>>> import numpy as np
>>> from numpy import linalg as LA
>>> np.set_printoptions(suppress=True, linewidth=120)
>>> def tidy(a):
...     return np.round(a, 2) + 0
... 
>>> A = np.loadtxt("dump.csv", delimiter=",")
>>> tidy(A)
array([[-0.66,  0.3 ,  0.69],
       [-0.74, -0.37, -0.56],
       [ 0.08, -0.88,  0.47]])
>>> tidy(np.poly(A))
array([ 1.  ,  0.56, -0.56, -1.  ])
>>> tidy(LA.det(A[::-1]))
np.float64(-1.0)
>>> tidy(np.einsum("ii->", A))
np.float64(-0.56)
>>> tidy(np.einsum("ij,ji->", A, A))
np.float64(1.44)
>>> tidy(LA.eigvals(A).sum().real)
np.float64(-0.56)
>>> tidy(LA.det(2 * A)), tidy(LA.det(A))
(np.float64(8.0), np.float64(1.0))
>>> tidy(LA.eigvals(A))
array([-0.78+0.62j, -0.78-0.62j,  1.  +0.j  ])
>>> vec = np.array([3, 3, -2])
>>> tidy(LA.det(A))
np.float64(1.0)
>>> tidy(np.abs(LA.eigvals(A)))
array([1., 1., 1.])
>>> 3 - LA.matrix_rank(A - np.eye(3), tol=1e-8)
np.int64(1)
>>> tidy(LA.norm(vec)), tidy(LA.norm(A @ vec))
(np.float64(4.69), np.float64(4.69))
>>> tidy(A.T @ (A @ vec))
array([ 3.,  3., -2.])
>>> tidy(LA.inv(A))
array([[-0.66, -0.74,  0.08],
       [ 0.3 , -0.37, -0.88],
       [ 0.69, -0.56,  0.47]])
>>> tidy(np.sort(np.abs(np.degrees(np.angle(LA.eigvals(A))))))
array([  0.  , 141.32, 141.32])
>>> tidy(LA.norm(A, axis=0))
array([1., 1., 1.])
>>> tidy(LA.norm(A, 2))
np.float64(1.0)
>>> tidy(LA.norm(A) ** 2 / LA.norm(A, 2) ** 2)
np.float64(3.0)
>>> tidy(A[0] @ A[1])
np.float64(0.0)
>>> tidy(LA.norm(A, "nuc"))
np.float64(3.0)
>>> tidy(LA.norm(A, axis=1))
array([1., 1., 1.])
>>> rng = np.random.default_rng(466616)
>>> M2 = A + rng.integers(-2, 3, (3, 2)) @ rng.integers(-2, 3, (2, 3))
>>> tidy(M2)
array([[ 1.34, -4.7 , -3.31],
       [ 3.26, -2.37, -0.56],
       [ 4.08, -6.88, -3.53]])
>>> LA.matrix_rank(M2 - A, tol=1e-8)
np.int64(2)
>>> tidy(M2 - A)
array([[ 2., -5., -4.],
       [ 4., -2.,  0.],
       [ 4., -6., -4.]])
>>> np.abs(M2 - A).sum(axis=1)
array([11.,  6., 14.])
>>> M2 = np.array([[2, 1], [3, 0]])
>>> Z = np.array([[0, 2], [-5, 0]])
>>> J = np.kron(M2, Z)
>>> J
array([[  0,   4,   0,   2],
       [-10,   0,  -5,   0],
       [  0,   6,   0,   0],
       [-15,   0,   0,   0]])
>>> M2 = J / LA.norm(J, axis=1, keepdims=True)
>>> C2 = M2 @ M2.T
>>> tidy(LA.norm(M2, axis=1))
array([1., 1., 1., 1.])
>>> tidy(C2[2])
array([0.89, 0.  , 1.  , 0.  ])
>>> np.argwhere(np.triu(np.abs(C2) > 0.95, 1))
array([], shape=(0, 2), dtype=int64)
>>> def softmax(z):
...     e = np.exp(z - z.max(axis=-1, keepdims=True))
...     return e / e.sum(axis=-1, keepdims=True)
... 
>>> tidy(softmax(J).sum(axis=1))
array([1., 1., 1., 1.])
>>> tidy(softmax(J[2] + 2))
array([0.  , 0.99, 0.  , 0.  ])
>>> tidy(softmax(J[2]))
array([0.  , 0.99, 0.  , 0.  ])
>>> tidy(softmax(10 * J[2]))
array([0., 1., 0., 0.])
>>> att = J @ J.T / np.sqrt(4)
>>> tidy(softmax(att + np.triu(np.full(att.shape, -np.inf), 1)))
array([[1., 0., 0., 0.],
       [0., 1., 0., 0.],
       [0., 0., 1., 0.],
       [0., 0., 0., 1.]])
>>> f = np.array([3, 1, 5, -5])
>>> M2 = J + np.outer(f, np.eye(4)[2])
>>> tidy(LA.det(M2) / LA.det(J)), tidy(1 + LA.solve(J, f)[2])
(np.float64(0.13), np.float64(0.13))
>>> M2 = np.array([[2, -1], [-1, -1], [-1, 1]])
>>> mat = np.kron(np.eye(3, dtype=int), M2)
>>> mat
array([[ 2, -1,  0,  0,  0,  0],
       [-1, -1,  0,  0,  0,  0],
       [-1,  1,  0,  0,  0,  0],
       [ 0,  0,  2, -1,  0,  0],
       [ 0,  0, -1, -1,  0,  0],
       [ 0,  0, -1,  1,  0,  0],
       [ 0,  0,  0,  0,  2, -1],
       [ 0,  0,  0,  0, -1, -1],
       [ 0,  0,  0,  0, -1,  1]])
>>> T = np.stack([mat, -3 * mat, mat[::-1]])
>>> tidy(LA.norm(T, axis=(1, 2)))
array([ 5.2 , 15.59,  5.2 ])
>>> M = np.loadtxt("out11.csv", delimiter=",")
>>> M
array([[29., 20., 23., 30., 10.],
       [20., 29., 26., 33., 25.],
       [23., 26., 25., 32., 20.],
       [30., 33., 32., 41., 25.],
       [10., 25., 20., 25., 25.]])
>>> w, V = LA.eigh(M)
>>> vec = np.array([9, 7, 3, 8, 1])
>>> tidy(V * np.abs(w) @ V.T)
array([[29., 20., 23., 30., 10.],
       [20., 29., 26., 33., 25.],
       [23., 26., 25., 32., 20.],
       [30., 33., 32., 41., 25.],
       [10., 25., 20., 25., 25.]])
>>> tidy(vec @ M @ vec / (vec @ vec)), tidy(w[0]), tidy(w[-1])
(np.float64(108.33), np.float64(0.0), np.float64(130.39))
>>> tidy(V * np.maximum(w, 0) @ V.T)
array([[29., 20., 23., 30., 10.],
       [20., 29., 26., 33., 25.],
       [23., 26., 25., 32., 20.],
       [30., 33., 32., 41., 25.],
       [10., 25., 20., 25., 25.]])
>>> vec @ M @ vec
np.float64(22100.0)
>>> r = LA.matrix_rank(M)
>>> r
np.int64(2)
>>> null = LA.svd(M)[2][r:].T
>>> null.shape
(5, 3)
>>> W0 = np.loadtxt("x.csv", delimiter=",")
>>> W0
array([[0., 1., 1., 1., 0.],
       [1., 0., 0., 0., 1.],
       [1., 0., 0., 0., 0.],
       [1., 0., 0., 0., 1.],
       [0., 1., 0., 1., 0.]])
>>> f = np.array([0, 1, 0])
>>> np.convolve(J[0], f)
array([0, 0, 4, 0, 2, 0])
>>> data = np.load("w.npy")
>>> data
array([[-15.42,   3.89,  -3.79],
       [-10.8 ,   2.99,  -2.18],
       [ -2.5 ,   0.83,   0.07],
       [ -2.12,   0.69,   0.12],
       [ -2.01,   0.65,   0.13],
       [ -1.21,   0.34,   0.14],
       [ -0.5 ,   0.07,   0.05],
       [ -0.38,   0.04,   0.03],
       [ -0.38,   0.04,   0.03],
       [ -0.07,   0.  ,   0.  ],
       [ -0.04,   0.  ,   0.  ],
       [  1.57,   0.26,   0.4 ],
       [  3.21,   0.63,   1.13],
       [  5.71,   1.14,   2.36],
       [  6.63,   1.32,   2.83],
       [  9.71,   1.87,   4.42],
       [ 11.37,   2.15,   5.29],
       [ 11.46,   2.16,   5.34],
       [ 18.44,   3.23,   9.04],
       [ 21.15,   3.61,  10.48]])
>>> M2 = mat / np.sqrt((mat ** 2).mean(axis=1, keepdims=True))
>>> tidy(M2[7])
array([ 0.  ,  0.  ,  0.  ,  0.  , -1.73, -1.73])
>>> LA.matrix_rank(M2) == LA.matrix_rank(mat)
np.True_
>>> tidy(mat - mat.mean(axis=1, keepdims=True))
array([[ 1.83, -1.17, -0.17, -0.17, -0.17, -0.17],
       [-0.67, -0.67,  0.33,  0.33,  0.33,  0.33],
       [-1.  ,  1.  ,  0.  ,  0.  ,  0.  ,  0.  ],
       [-0.17, -0.17,  1.83, -1.17, -0.17, -0.17],
       [ 0.33,  0.33, -0.67, -0.67,  0.33,  0.33],
       [ 0.  ,  0.  , -1.  ,  1.  ,  0.  ,  0.  ],
       [-0.17, -0.17, -0.17, -0.17,  1.83, -1.17],
       [ 0.33,  0.33,  0.33,  0.33, -0.67, -0.67],
       [ 0.  ,  0.  ,  0.  ,  0.  , -1.  ,  1.  ]])
>>> Ac = data - data.mean(axis=0)
>>> Uu, sigma, vt = LA.svd(Ac, full_matrices=False)
>>> np.searchsorted(np.cumsum(sigma ** 2) / (sigma ** 2).sum(), 0.9) + 1
np.int64(1)
>>> tidy(np.abs(vt[-1]))
array([0.31, 0.48, 0.82])
>>> tidy(sigma)
array([41.08,  6.17,  1.23])
>>> tidy(vt[0] * np.sign(vt[0, np.abs(vt[0]).argmax()]))
array([0.93, 0.04, 0.37])
>>> tidy((sigma ** 2).sum() ** 2 / (sigma ** 4).sum())
np.float64(1.05)
>>> labels = data[:, 1] > np.median(data[:, 1])
>>> f = data[labels].mean(axis=0) - data[~labels].mean(axis=0)
>>> ((data - data.mean(axis=0)) @ f > 0).astype(int)
array([0, 0, 0, 0, 0, 0, 0, 0, 0, 0, 0, 0, 0, 1, 1, 1, 1, 1, 1, 1])
>>> np.argsort(-np.abs(f).round(6), kind="stable")
array([0, 2, 1])
>>> labels.astype(int)
array([1, 1, 1, 0, 0, 0, 0, 0, 0, 0, 0, 0, 0, 1, 1, 1, 1, 1, 1, 1])
>>> feats = np.loadtxt("run15.csv", delimiter=",")
>>> feats
array([[-13.87,  -5.06,   4.08, -10.94],
       [ 10.66, -20.11,  -1.09, -13.57],
       [  6.97,  -8.39,   5.66, -21.97],
       [  4.35,  -0.99,  -3.6 ,   4.91],
       [ -5.94,  16.53, -10.88,   7.14],
       [ -2.65,  -0.48,  -7.63,   1.99],
       [ -8.94,  -2.82,   4.86,   9.09],
       [ -6.28, -16.73,  -5.3 ,  -1.61],
       [  3.45,  11.38, -13.12,  -9.95],
       [  3.9 , -13.47,  -3.66,   0.63],
       [  9.62,  -2.39,  -0.47,  15.4 ],
       [ 14.51,  -9.96,  -9.94,  11.05],
       [  7.26,  15.82,  -6.14, -16.54],
       [  7.91,  -7.92, -10.23,  11.81],
       [  4.08,   3.39,  -6.73, -14.02],
       [ -0.79,  19.66,   5.18,  -3.07],
       [  1.46,  -2.46,  -7.23,   2.26],
       [  0.55,   7.35,  -3.07,  10.79],
       [  2.62,  10.41,  -2.67, -18.31],
       [  6.97,   9.29,   0.88,   3.49],
       [-14.68,  10.63,   9.21,   4.83],
       [ -3.84,  -1.15,  15.83,  -4.75],
       [ -4.65,  -5.77, -12.66, -24.1 ],
       [ -2.07,   6.03,   6.77,  10.14],
       [ -3.97,   7.59,  12.21,   6.61]])
>>> Z = feats[[11, 5]].astype(float)
>>> for _ in range(7):
...     labels = LA.norm(feats[:, None] - Z, axis=-1).argmin(axis=1)
...     Z = np.array([feats[labels == j].mean(axis=0) for j in range(2)])
... 
>>> labels
array([1, 0, 1, 0, 1, 1, 1, 0, 1, 0, 0, 0, 1, 0, 1, 1, 0, 1, 1, 1, 1, 1, 1, 1, 1])
>>> np.bincount(labels)
array([ 8, 17])
